In [1]: import numpy as np

In [2]: import numpy.linalg as la

In [3]: np.set_printoptions(precision=2, suppress=True, linewidth=120, legacy="1.25")

In [4]: def tidy(a):
   ...:     return np.round(a, 2) + 0
   ...: 

In [5]: feats = np.load("x.npy")

In [6]: print(feats)
[[-9 18 18]
 [-6 12 12]
 [ 0  0  0]
 [ 0  0  0]]

In [7]: np.unique(feats.round(6), axis=0).shape
Out[7]: (3, 3)

In [8]: print(la.lstsq(feats[:-1].T, feats[-1])[2])
1

In [9]: np.allclose(feats[:-1].T @ la.lstsq(feats[:-1].T, feats[-1])[0], feats[-1])
Out[9]: True

In [10]: print(tidy(feats @ la.pinv(feats) @ feats))
[[-9. 18. 18.]
 [-6. 12. 12.]
 [ 0.  0.  0.]
 [ 0.  0.  0.]]

In [11]: tidy(la.norm(feats, 2) / la.norm(feats))
Out[11]: 1.0

In [12]: print(np.argsort(-la.norm(feats, axis=0).round(6), kind="stable")[:3])
[1 2 0]

In [13]: la.matrix_rank(feats, rtol=0.1)
Out[13]: 1

In [14]: Uu, sigma, Vh = la.svd(feats)

In [15]: np.argmax(sigma[:-1] / (sigma[1:] + 1e-6)) + 1
Out[15]: 1

In [16]: Y = Uu[:, :1] @ np.diag(sigma[:1]) @ Vh[:1]

In [17]: tidy(Y)
Out[17]: 
array([[-9., 18., 18.],
       [-6., 12., 12.],
       [ 0.,  0.,  0.],
       [ 0.,  0.,  0.]])

In [18]: tidy(la.norm(feats - Y, 2)), tidy(sigma[1])
Out[18]: (0.0, 0.0)

In [19]: print(la.matrix_rank(Y))
1

In [20]: tidy(np.abs(feats - Y).max())
Out[20]: 0.0

In [21]: Uu, sigma, Vh = la.svd(feats)

In [22]: evecs = Vh[:(sigma > 1e-8).sum()]

In [23]: rng = np.random.default_rng(620033)

In [24]: vec = feats[1] + 2 * feats[2] + rng.integers(2) * np.eye(3)[1]

In [25]: vec
Out[25]: array([-6., 13., 12.])

In [26]: tidy(np.diag(evecs.T @ evecs))
Out[26]: array([0.11, 0.44, 0.44])

In [27]: np.allclose(evecs.T @ evecs @ vec, vec)
Out[27]: False

In [28]: tidy(evecs.T @ evecs)
Out[28]: 
array([[ 0.11, -0.22, -0.22],
       [-0.22,  0.44,  0.44],
       [-0.22,  0.44,  0.44]])

In [29]: tidy(la.norm(vec - evecs.T @ evecs @ vec))
Out[29]: 0.75

In [30]: r0 = np.array([0, 1])

In [31]: np.correlate(feats[2], feats[1], "full")
Out[31]: array([0, 0, 0, 0, 0])

In [32]: np.polyval(r0, feats[2])
Out[32]: array([1, 1, 1])

In [33]: data = np.loadtxt("run15.csv", delimiter=",")

In [34]: tidy(data)
Out[34]: 
array([[ 0.28, -0.13, -0.33, -0.28],
       [-0.13,  0.07,  0.09,  0.2 ],
       [-0.33,  0.09,  0.83, -0.17],
       [-0.28,  0.2 , -0.17,  0.83]])

In [35]: Uu, sigma, Vh = la.svd(data)

In [36]: evecs = Vh[:(sigma > 1e-8).sum()]

In [37]: vec = data[1] + 2 * data[0] + rng.integers(2) * np.eye(4)[2]

In [38]: tidy(vec)
Out[38]: array([ 0.43, -0.19,  0.43, -0.36])

In [39]: la.matrix_rank(np.vstack([data, vec]))
Out[39]: 3

In [40]: tidy(evecs.T @ evecs)
Out[40]: 
array([[ 0.28, -0.13, -0.33, -0.28],
       [-0.13,  0.07,  0.09,  0.2 ],
       [-0.33,  0.09,  0.83, -0.17],
       [-0.28,  0.2 , -0.17,  0.83]])

In [41]: print(tidy(np.diag(evecs.T @ evecs)))
[0.28 0.07 0.83 0.83]

In [42]: P = np.triu(np.array([[5, 2, 4, 2], [-3, -2, -2, 1], [2, 1, 1, -3], [-5, -4, -4, -1]]), 1) + np.eye(4)

In [43]: Y = P @ data @ la.inv(P)

In [44]: tidy(P @ data - data @ P)
Out[44]: 
array([[-2.12,  0.34,  1.78, -0.03],
       [ 0.38,  0.27, -1.17,  1.62],
       [ 0.83,  0.07,  2.  ,  0.56],
       [ 0.  ,  0.55,  1.5 , -0.14]])

In [45]: tidy(la.norm(data, 2) / la.norm(data))
Out[45]: 0.71

In [46]: print(np.argsort(-la.norm(data, axis=0).round(6), kind="stable")[:3])
[3 2 0]

In [47]: tidy(data.ravel(order="F"))
Out[47]: array([ 0.28, -0.13, -0.33, -0.28, -0.13,  0.07,  0.09,  0.2 , -0.33,  0.09,  0.83, -0.17, -0.28,  0.2 , -0.17,  0.83])

In [48]: blk = data.reshape(4, 2, -1)

In [49]: tidy(np.einsum("ihd,ihd->ih", blk, blk))
Out[49]: 
array([[0.09, 0.18],
       [0.02, 0.05],
       [0.12, 0.71],
       [0.11, 0.71]])

In [50]: tidy(blk.sum(axis=1))
Out[50]: 
array([[-0.05, -0.4 ],
       [-0.04,  0.26],
       [ 0.5 , -0.07],
       [-0.44,  1.02]])

In [51]: np.einsum("ihd,jhd->hij", blk, blk).shape
Out[51]: (2, 4, 4)

In [52]: E = np.array([[0, 0, 1], [0, 0, 1], [1, 1, 0]])

In [53]: Y = E + rng.integers(-2, 3, (3, 2)) @ rng.integers(-2, 3, (2, 3))

In [54]: print(Y)
[[ 4  6 -1]
 [ 0  2  7]
 [ 1  2  3]]

In [55]: np.abs(Y - E).sum(axis=1)
Out[55]: array([12,  8,  4])

In [56]: la.matrix_rank(Y - E, tol=1e-8)
Out[56]: 2

In [57]: arr = np.loadtxt("test6.csv", delimiter=",")

In [58]: tidy(arr)
Out[58]: 
array([[-0.17, -0.17,  0.5 ,  0.83],
       [-0.17,  0.98,  0.07,  0.12],
       [ 0.5 ,  0.07,  0.79, -0.36],
       [ 0.83,  0.12, -0.36,  0.4 ]])

In [59]: vals, evecs = la.eig(arr)

In [60]: print(tidy(vals))
[-1.  1.  1.  1.]

In [61]: tidy(np.prod(vals))
Out[61]: -1.0

In [62]: tidy(np.sort(la.eigvals(arr @ arr)))
Out[62]: array([1., 1., 1., 1.])

In [63]: r0 = np.array([1, 2, 2, 2])

In [64]: W0 = -2 * np.eye(4) + np.outer(r0, r0)

In [65]: W0
Out[65]: 
array([[-1.,  2.,  2.,  2.],
       [ 2.,  2.,  4.,  4.],
       [ 2.,  4.,  2.,  4.],
       [ 2.,  4.,  4.,  2.]])

In [66]: print(tidy(la.eigvalsh(W0).min()))
-2.0

In [67]: try:
    ...:     la.cholesky(W0)
    ...: except la.LinAlgError as e:
    ...:     print(repr(e))
    ...: 
LinAlgError('Matrix is not positive definite')

In [68]: [round(float(la.det(W0[:i, :i])), 2) + 0 for i in range(1, 5)]
Out[68]: [-1.0, -6.0, 28.0, -88.0]

In [69]: mat = np.array([[-1.08, -2.2, -1.6, 1.12],
    ...:     [-0.52, 0.28, 4.21, 0.33],
    ...:     [0.58, 0.34, -2.27, -0.47]])

In [70]: mat
Out[70]: 
array([[-1.08, -2.2 , -1.6 ,  1.12],
       [-0.52,  0.28,  4.21,  0.33],
       [ 0.58,  0.34, -2.27, -0.47]])

In [71]: vals, evecs = la.eigh(arr)

In [72]: vec = np.array([1, -1, 3, -3])

In [73]: tidy(la.eigvalsh(arr[1:, 1:]))
Out[73]: array([0.17, 1.  , 1.  ])

In [74]: tidy(vec @ arr @ vec)
Out[74]: 16.57

In [75]: print(tidy(vec @ arr @ vec / (vec @ vec)), vals[0], tidy(vals[-1]))
0.83 -1.0 1.0

In [76]: Y = feats[0, 0] * feats[1:] - np.outer(feats[1:, 0], feats[0])

In [77]: print(Y)
[[0 0 0]
 [0 0 0]
 [0 0 0]]

In [78]: tidy(feats[:, 0] / feats[0, 0])
Out[78]: array([1.  , 0.67, 0.  , 0.  ])

In [79]: print(la.matrix_rank(Y), la.matrix_rank(feats))
0 1

In [80]: mat.ravel(order="F")
Out[80]: array([-1.08, -0.52,  0.58, -2.2 ,  0.28,  0.34, -1.6 ,  4.21, -2.27,  1.12,  0.33, -0.47])

In [81]: blk = mat.reshape(3, 2, -1)

In [82]: np.einsum("ihd,jhd->hij", blk, blk).shape
Out[82]: (2, 3, 3)

In [83]: tidy(blk.sum(axis=1))
Out[83]: 
array([[-2.68, -1.08],
       [ 3.69,  0.61],
       [-1.69, -0.13]])

In [84]: print(tidy(np.einsum("ihd,ihd->ih", blk, blk)))
[[ 6.01  3.81]
 [ 0.35 17.83]
 [ 0.45  5.37]]

In [85]: print(blk.transpose(1, 0, 2))
[[[-1.08 -2.2 ]
  [-0.52  0.28]
  [ 0.58  0.34]]

 [[-1.6   1.12]
  [ 4.21  0.33]
  [-2.27 -0.47]]]

In [86]: vec = np.array([-2, 2, 1, 0])

In [87]: a = np.maximum(mat @ vec, 0)

In [88]: tidy(a)
Out[88]: array([0.  , 5.81, 0.  ])

In [89]: tidy(mat.T @ a)
Out[89]: array([-3.02,  1.63, 24.46,  1.92])

In [90]: mat * (a > 1e-9)[:, None]
Out[90]: 
array([[-0.  , -0.  , -0.  ,  0.  ],
       [-0.52,  0.28,  4.21,  0.33],
       [ 0.  ,  0.  , -0.  , -0.  ]])

In [91]: np.maximum(mat @ (3 * vec), 0)
Out[91]: array([ 0.  , 17.43,  0.  ])

In [92]: print(np.flatnonzero(a > 1e-9))
[1]

In [93]: tidy(np.tanh(mat @ vec))
Out[93]: array([-1.  ,  1.  , -0.99])

In [94]: Q, _ = la.qr(np.array([[-2.4, -0.5], [0.4, 0.8]]))

In [95]: m1 = 5 * Q

In [96]: tidy(m1)
Out[96]: 
array([[-4.93,  0.82],
       [ 0.82,  4.93]])

In [97]: P = np.triu(np.array([[1, -3], [3, 3]]), 1) + np.eye(2)

In [98]: Y = P @ m1 @ la.inv(P)

In [99]: np.poly(Y)
Out[99]: array([  1.,   0., -25.])

In [100]: tidy(Y)
Out[100]: 
array([[ -7.4 , -36.17],
       [  0.82,   7.4 ]])

In [101]: tidy(np.abs(la.svd(Y)[2][-1]))
Out[101]: array([0.98, 0.2 ])

In [102]: np.argsort(-la.norm(Y, axis=0).round(6), kind="stable")[:3]
Out[102]: array([1, 0])

In [103]: la.cond(Y) > 100
Out[103]: False

In [104]: Q, R = la.qr(m1)

In [105]: tidy(np.abs(np.diag(R)))
Out[105]: array([5., 5.])

In [106]: tidy(Q)
Out[106]: 
array([[-0.99,  0.16],
       [ 0.16,  0.99]])

In [107]: tidy(Q @ R)
Out[107]: 
array([[-4.93,  0.82],
       [ 0.82,  4.93]])

In [108]: print(tidy(R))
[[5. 0.]
 [0. 5.]]

In [109]: np.allclose(R.T @ R, m1.T @ m1)
Out[109]: True

In [110]: K = np.loadtxt("case18.csv", delimiter=",")

In [111]: K
Out[111]: 
array([[6., 2., 0.],
       [2., 3., 0.],
       [0., 0., 2.]])

In [112]: np.allclose(K, K.T)
Out[112]: True

In [113]: (K + K.T) / 2
Out[113]: 
array([[6., 2., 0.],
       [2., 3., 0.],
       [0., 0., 2.]])

In [114]: Y = np.array([[2, 1, 2], [1, 0, 0], [1, 0, 0]])

In [115]: np.einsum("ij,ij->i", K, K)
Out[115]: array([40., 13.,  4.])

In [116]: print(Y.T @ K.T)
[[14.  7.  2.]
 [ 6.  2.  0.]
 [12.  4.  0.]]

In [117]: np.einsum("ik,kj->ji", K, Y)
Out[117]: 
array([[14.,  7.,  2.],
       [ 6.,  2.,  0.],
       [12.,  4.,  0.]])

In [118]: tidy(la.det(K[::-1]))
Out[118]: -28.0

In [119]: np.einsum("ij,ji->", K, K)
Out[119]: 57.0

In [120]: tidy(la.det(2 * K)), tidy(la.det(K))
Out[120]: (224.0, 28.0)

In [121]: np.einsum("ii->", K)
Out[121]: 11.0

In [122]: tidy(la.det(K.T))
Out[122]: 28.0

In [123]: np.poly(K)
Out[123]: array([  1., -11.,  32., -28.])

In [124]: tidy(la.eigvals(K))
Out[124]: array([7., 2., 2.])
